% python3 -q
>>> import numpy as np
>>> import numpy.linalg as la
>>> np.set_printoptions(precision=2, suppress=True, linewidth=140)
>>> def rd(a):
...     return np.round(a, 2) + 0
... 
>>> Y = np.array([[0], [1], [0], [3], [3]])
>>> W2 = np.array([[-5, 1, 1]])
>>> M = Y @ W2
>>> print(M)
[[  0   0   0]
 [ -5   1   1]
 [  0   0   0]
 [-15   3   3]
 [-15   3   3]]
>>> # column 0 dominates
>>> Uu, sigma, Vh = la.svd(M)
>>> print(rd(sigma))
[22.65  0.    0.  ]
>>> print(np.argmax(sigma[:-1] / (sigma[1:] + 1e-6)) + 1)
1
>>> Y = Uu[:, :1] @ np.diag(sigma[:1]) @ Vh[:1]
>>> print(la.matrix_rank(M, rtol=0.05))
1
>>> print(la.matrix_rank(Y))
1
>>> print(rd(la.norm(M - Y, 2)), rd(sigma[1]))
0.0 0.0
>>> print(rd(la.norm(M - Y) / la.norm(M)))
0.0
>>> blk = np.stack([M, 5 * M, M[::-1]])
>>> print((blk @ M.T).shape)
(3, 5, 5)
>>> print(la.matrix_rank(blk))
[1 1 1]
>>> print(np.einsum("bij,cij->bc", blk, blk))
[[  513  2565   162]
 [ 2565 12825   810]
 [  162   810   513]]
>>> print(blk.shape)
(3, 5, 3)
>>> print(rd(la.norm(blk, axis=(1, 2))))
[ 22.65 113.25  22.65]
>>> r = la.matrix_rank(M)
>>> print(r)
1
>>> N = la.svd(M)[2][r:].T
>>> print(rd(M @ N))
[[0. 0.]
 [0. 0.]
 [0. 0.]
 [0. 0.]
 [0. 0.]]
>>> print([int(la.matrix_rank(M[:, :j + 1])) for j in range(3)])
[1, 1, 1]
>>> print([int(la.matrix_rank(M[:i])) for i in range(1, len(M) + 1)])
[0, 1, 1, 1, 1]
>>> print(N.shape)
(3, 2)
>>> print(rd(np.trace(la.pinv(M) @ M)))
1.0
>>> print(la.lstsq(M[:-1].T, M[-1])[2])
1
>>> print(np.abs(np.diag(la.qr(M)[1])) > 1e-9)
[ True False False]
>>> print(np.allclose(M[:-1].T @ la.lstsq(M[:-1].T, M[-1])[0], M[-1]))
True
>>> q, _ = la.qr(np.array([[-1.7], [0.1], [-0.2]]))
>>> A = q @ q.T
>>> print(rd(A))
[[ 0.98 -0.06  0.12]
 [-0.06  0.   -0.01]
 [ 0.12 -0.01  0.01]]
>>> Uu, sigma, Vh = la.svd(M)
>>> vecs = Vh[:(sigma > 1e-8).sum()]
>>> rng = np.random.default_rng(136)
>>> x = M[4] + -3 * M[3] + rng.integers(2) * np.eye(3)[0]
>>> print(x)
[31. -6. -6.]
>>> print(rd(vecs.T @ vecs))
[[ 0.93 -0.19 -0.19]
 [-0.19  0.04  0.04]
 [-0.19  0.04  0.04]]
>>> print(rd(la.norm(x - vecs.T @ vecs @ x)))
0.27
>>> x = np.array([-3, -2, -1])
>>> print(rd(A @ x))
[-2.95  0.17 -0.35]
>>> print(rd(la.eigvalsh(2 * A - np.eye(3))))
[-1. -1.  1.]
>>> print(rd(A @ A @ x))
[-2.95  0.17 -0.35]
>>> z = rng.permutation(3)
>>> print(z)
[2 1 0]
>>> Y = A[z][:, z]
>>> print(np.allclose(Y, A))
False
>>> print(rd(np.trace(Y)))
1.0
>>> print(rd(Y))
[[ 0.01 -0.01  0.12]
 [-0.01  0.   -0.06]
 [ 0.12 -0.06  0.98]]
>>> print(la.matrix_rank(A, rtol=0.1))
1
>>> print(rd(la.norm(A, 2) / la.norm(A)))
1.0
>>> m1 = np.load("x.npy")
>>> print(m1)
[[-0.79 -1.    0.99  0.4 ]
 [-0.17 -0.9   1.    0.6 ]
 [ 0.95  1.   -0.99 -0.26]
 [ 0.58  0.98  0.54  0.18]
 [ 0.65  0.99  0.91  0.35]
 [ 0.43  0.85  0.96  0.4 ]
 [ 0.35  0.38  1.    0.67]
 [-0.6  -1.    1.    0.76]
 [ 0.93  1.   -1.   -0.62]
 [-0.16 -0.56  0.24  0.03]
 [ 0.74  1.   -0.69 -0.06]
 [-0.03  0.1  -0.74 -0.18]
 [-0.64 -1.    1.    0.77]
 [ 0.49  0.98 -0.94 -0.26]]
>>> print(rd(la.det(A.T)))
0.0
>>> print(rd(la.eigvals(A)))
[1. 0. 0.]
>>> print(rd(la.det(2 * A)), rd(la.det(A)))
0.0 0.0
>>> print(rd(np.kron(np.eye(2, dtype=int), A)))
[[ 0.98 -0.06  0.12  0.    0.    0.  ]
 [-0.06  0.   -0.01  0.    0.    0.  ]
 [ 0.12 -0.01  0.01  0.    0.    0.  ]
 [ 0.    0.    0.    0.98 -0.06  0.12]
 [ 0.    0.    0.   -0.06  0.   -0.01]
 [ 0.    0.    0.    0.12 -0.01  0.01]]
>>> print(rd(la.det(A[::-1])))
0.0
>>> E = np.load("run16.npy")
>>> print(E)
[[ 0  0  0  0  0]
 [ 2  0 -2 -3  0]
 [ 0 -3  0  3 -3]
 [ 0  0  0  3  0]]
>>> # looks like rank 3
>>> G = E.T @ E
>>> print(np.diag(G))
[ 4  9  4 27  9]
>>> print(np.allclose(G, G.T))
True
>>> print(rd(la.svd(E, compute_uv=False) ** 2))
[37.67 12.61  2.73  0.  ]
>>> print(rd(la.eigvalsh(G)[::-1]))
[37.67 12.61  2.73  0.    0.  ]
>>> Uu, sigma, Vh = la.svd(E)
>>> vecs = Vh[:(sigma > 1e-8).sum()]
>>> x = E[0] + 4 * E[1] + rng.integers(2) * np.eye(5)[4]
>>> print(x)
[  8.   0.  -8. -12.   0.]
>>> print(la.matrix_rank(np.vstack([E, x])))
3
>>> print(rd(vecs.T @ vecs))
[[ 0.5  0.  -0.5  0.   0. ]
 [ 0.   0.5  0.   0.   0.5]
 [-0.5  0.   0.5  0.   0. ]
 [ 0.   0.   0.   1.   0. ]
 [ 0.   0.5  0.   0.   0.5]]
>>> Uu, sigma, Vh = la.svd(E)
>>> print(np.argmax(sigma[:-1] / (sigma[1:] + 1e-6)) + 1)
3
>>> print(rd(sigma))
[6.14 3.55 1.65 0.  ]
>>> Y = Uu[:, :3] @ np.diag(sigma[:3]) @ Vh[:3]
>>> print(rd(np.abs(E - Y).max()))
0.0
>>> W0 = np.load("out15.npy")
>>> print(W0)
[[ 1. -5. 10. -6.]
 [-2.  6. -4.  2.]
 [ 0.  4. -7.  4.]
 [ 2. -3. -2.  1.]]
>>> Y = np.array([[-7, 2], [8, 9]])
>>> W2 = np.kron(Y, W0)
>>> print(la.matrix_rank(W2))
8
>>> print(rd(la.norm(W2, 2)), rd(la.norm(Y, 2) * la.norm(W0, 2)))
214.17 214.17
>>> print(W2.shape)
(8, 8)
>>> print(rd(la.det(W0.T)))
18.0
>>> print(rd(la.eigvals(W0).sum().real))
1.0
>>> print(np.kron(np.eye(2, dtype=int), W0))
[[ 1. -5. 10. -6.  0. -0.  0. -0.]
 [-2.  6. -4.  2. -0.  0. -0.  0.]
 [ 0.  4. -7.  4.  0.  0. -0.  0.]
 [ 2. -3. -2.  1.  0. -0. -0.  0.]
 [ 0. -0.  0. -0.  1. -5. 10. -6.]
 [-0.  0. -0.  0. -2.  6. -4.  2.]
 [ 0.  0. -0.  0.  0.  4. -7.  4.]
 [ 0. -0. -0.  0.  2. -3. -2.  1.]]
>>> print(np.einsum("ii->", W0))
1.0
>>> J = np.array([[-6, 7, 3, 5, 2],
...     [6, -5, 9, 8, 8],
...     [-3, 8, 7, -6, 6],
...     [9, 7, 0, -3, -5],
...     [-2, -3, 0, 0, 1]])
>>> print(np.allclose(J @ J.T, J.T @ J))
False
>>> print(rd(np.sort(np.abs(la.eigvals(J)))))
[ 0.62 10.97 10.97 12.15 13.13]
>>> print(rd(np.abs(la.eigvals(J)).max()))
13.13
>>> assert J == J.T
Traceback (most recent call last):
  File "<python-input-97>", line 1, in <module>
    assert J == J.T
           ^^^^^^^^
ValueError: The truth value of an array with more than one element is ambiguous. Use a.any() or a.all()
>>> print((J + J.T) / 2)
[[-6.   6.5  0.   7.   0. ]
 [ 6.5 -5.   8.5  7.5  2.5]
 [ 0.   8.5  7.  -3.   3. ]
 [ 7.   7.5 -3.  -3.  -2.5]
 [ 0.   2.5  3.  -2.5  1. ]]
>>> Y = np.array([[0, 2], [-1, 1], [0, 0], [2, -1], [-2, 1]])
>>> print(np.einsum("ij,ij->i", J, J))
[123 270 194 164  14]
>>> print(Y.T @ J.T)
[[ -1   5 -32  -3   1]
 [ -8   7  14  23  -6]]
>>> print(np.einsum("ik,kj->ji", J, Y))
[[ -1   5 -32  -3   1]
 [ -8   7  14  23  -6]]
>>> print(np.einsum("ik,kj->ij", J, Y))
[[ -1  -8]
 [  5   7]
 [-32  14]
 [ -3  23]
 [  1  -6]]
>>> hat = np.triu(np.array([[-1, 3, 3, 3, 3],
...     [-1, -1, 1, -1, -1],
...     [1, 0, 2, -1, 0],
...     [-1, -2, -2, -1, -3],
...     [-1, 0, 3, -3, -2]]), 1) + np.eye(5)
>>> Y = hat @ J @ la.inv(hat)
>>> print(rd(la.det(Y)))
-11913.0
>>> print(Y)
[[  24.  -44.   23.  -91. -357.]
 [  -4.   11.   17.   45.  176.]
 [ -12.   37.    6.   76.  312.]
 [  15.  -29.  -16.  -93. -361.]
 [  -2.    3.    3.   12.   46.]]
>>> print(la.matrix_rank(Y))
5
>>> u = np.array([6, -8])
>>> print(np.correlate(J[1], J[0], "full"))
[ 12  20  11  88  12 157  26   8 -48]
>>> print(np.convolve(J[1], u))
[ 36 -78  94 -24 -16 -64]
>>> print(rd(la.norm(J, 2)))
17.1
>>> print(rd(la.norm(J) ** 2 / la.norm(J, 2) ** 2))
2.62
>>> print(rd(la.norm(J[1], 1)), rd(la.norm(J[1], np.inf)))
36.0 9.0
>>> data = np.array([[-2, 3, 2], [-1, -3, 0], [-1, -3, 0]])
>>> r = la.matrix_rank(data)
>>> print(r)
2
>>> N = la.svd(data)[2][r:].T
>>> print([int(la.matrix_rank(np.delete(data, i, axis=0))) for i in range(3)])
[1, 2, 2]
>>> print([int(la.matrix_rank(data[:i])) for i in range(1, len(data) + 1)])
[1, 2, 2]
>>> print(rd(N @ N.T))
[[ 0.3  -0.1   0.45]
 [-0.1   0.03 -0.15]
 [ 0.45 -0.15  0.67]]
>>> print(la.matrix_rank(data.T @ data), la.matrix_rank(data @ data.T))
2 2
>>> print(rd(data @ N))
[[0.]
 [0.]
 [0.]]
>>> print(rd(N[:, 0] / N[np.abs(N[:, 0]).round(6).argmax(), 0]))
[ 0.67 -0.22  1.  ]
>>> print(N.shape)
(3, 1)
>>> Y = data[0, 0] * data[1:] - np.outer(data[1:, 0], data[0])
>>> print(Y)
[[0 9 2]
 [0 9 2]]
>>> print(la.matrix_rank(Y), la.matrix_rank(data))
1 2
>>> print(np.flatnonzero(~Y.round(6).any(axis=1)))
[]
>>> print(data[:, 0] / data[0, 0])
[1.  0.5 0.5]
>>> print(rd(la.norm(Y, 2)))
13.04
>>> print(rd(la.norm(Y, "nuc")))
13.04
>>> print(rd(la.norm(Y) ** 2 / la.norm(Y, 2) ** 2))
1.0
>>> print(rd(la.norm(Y, 1)), rd(la.norm(Y, np.inf)))
18.0 11.0
>>> print(rd(la.norm(Y, axis=0)))
[ 0.   12.73  2.83]
>>> print(la.norm(Y, axis=1).argmax())
0
>>> print(Y[1] @ Y[0])
85
>>> print(rd(la.norm(Y, axis=1)))
[9.22 9.22]
>>> arr = np.array([[-5, -5, -5, 5], [0, -2, 2, -1], [-4, 3, -2, -4]])
>>> arr[1] = arr[0]
>>> print(arr)
[[-5 -5 -5  5]
 [-5 -5 -5  5]
 [-4  3 -2 -4]]
>>> # null space of dimension 2
>>> Uu, sigma, Vh = la.svd(arr)
>>> vecs = Vh[:(sigma > 1e-8).sum()]
>>> x = arr[2] + 4 * arr[0] + rng.integers(2) * np.eye(4)[0]
>>> print(x)
[-24. -17. -22.  16.]
>>> print(la.matrix_rank(np.vstack([arr, x])))
2
>>> print(rd(np.diag(vecs.T @ vecs)))
[0.65 0.42 0.36 0.56]
>>> print(np.allclose(vecs.T @ vecs @ x, x))
True
